$ python -q
>>> import numpy as np
>>> np.set_printoptions(suppress=True, linewidth=160)
>>> tidy = lambda a: np.round(a, 2) + 0
>>> mat = np.load("w.npy")
>>> print(tidy(mat))
[[-1.15  4.5   0.56 -2.4  -0.54  0.84]
 [-1.31  5.4  -0.14 -2.46 -0.9   0.42]
 [ 1.29 -5.1  -0.48  2.64  0.66 -0.84]
 [-0.35  1.5  -0.2  -0.6  -0.3   0.  ]
 [ 1.03 -4.2  -0.02  1.98  0.66 -0.42]
 [ 1.45 -6.    0.22  2.7   1.02 -0.42]]
>>> # rank 2
>>> w1 = np.array([[2, 1], [1, 0], [7, 9], [3, 0], [5, 1], [9, 1]])
>>> beta = np.array([0, -3])
>>> hid = np.maximum(mat @ w1 + beta, 0)
>>> tidy(hid)
array([[3.78, 1.19],
       [0.  , 0.  ],
       [0.  , 0.  ],
       [0.  , 0.  ],
       [3.18, 0.  ],
       [7.86, 1.03]])
>>> (hid > 0).astype(int)
array([[1, 1],
       [0, 0],
       [0, 0],
       [0, 0],
       [1, 0],
       [1, 1]])
>>> tidy((hid > 0).mean(axis=0))
array([0.5 , 0.33])
>>> W2 = np.array([[2, 1, 0], [2, 1, 3]])
>>> tidy(hid @ W2)
array([[ 9.94,  4.97,  3.57],
       [ 0.  ,  0.  ,  0.  ],
       [ 0.  ,  0.  ,  0.  ],
       [ 0.  ,  0.  ,  0.  ],
       [ 6.36,  3.18,  0.  ],
       [17.78,  8.89,  3.09]])
>>> (hid @ W2).round(6).argmax(axis=1)
array([0, 0, 0, 0, 0, 0])
>>> w1 @ W2
array([[ 6,  3,  3],
       [ 2,  1,  0],
       [32, 16, 27],
       [ 6,  3,  0],
       [12,  6,  3],
       [20, 10,  3]])
>>> T = np.stack([mat, -1 * mat, mat[::-1]])
>>> print(tidy(np.einsum("bij,cij->bc", T, T)))
[[ 175.35 -175.35 -150.77]
 [-175.35  175.35  150.77]
 [-150.77  150.77  175.35]]
>>> print((T @ mat.T).shape)
(3, 6, 6)
>>> np.linalg.matrix_rank(T)
array([2, 2, 2])
>>> tidy(T.sum(axis=0))
array([[ 1.45, -6.  ,  0.22,  2.7 ,  1.02, -0.42],
       [ 1.03, -4.2 , -0.02,  1.98,  0.66, -0.42],
       [-0.35,  1.5 , -0.2 , -0.6 , -0.3 ,  0.  ],
       [ 1.29, -5.1 , -0.48,  2.64,  0.66, -0.84],
       [-1.31,  5.4 , -0.14, -2.46, -0.9 ,  0.42],
       [-1.15,  4.5 ,  0.56, -2.4 , -0.54,  0.84]])
>>> tidy(np.linalg.det(T))
array([0., 0., 0.])
>>> np.linalg.matrix_rank(T.reshape(3, -1))
np.int64(2)
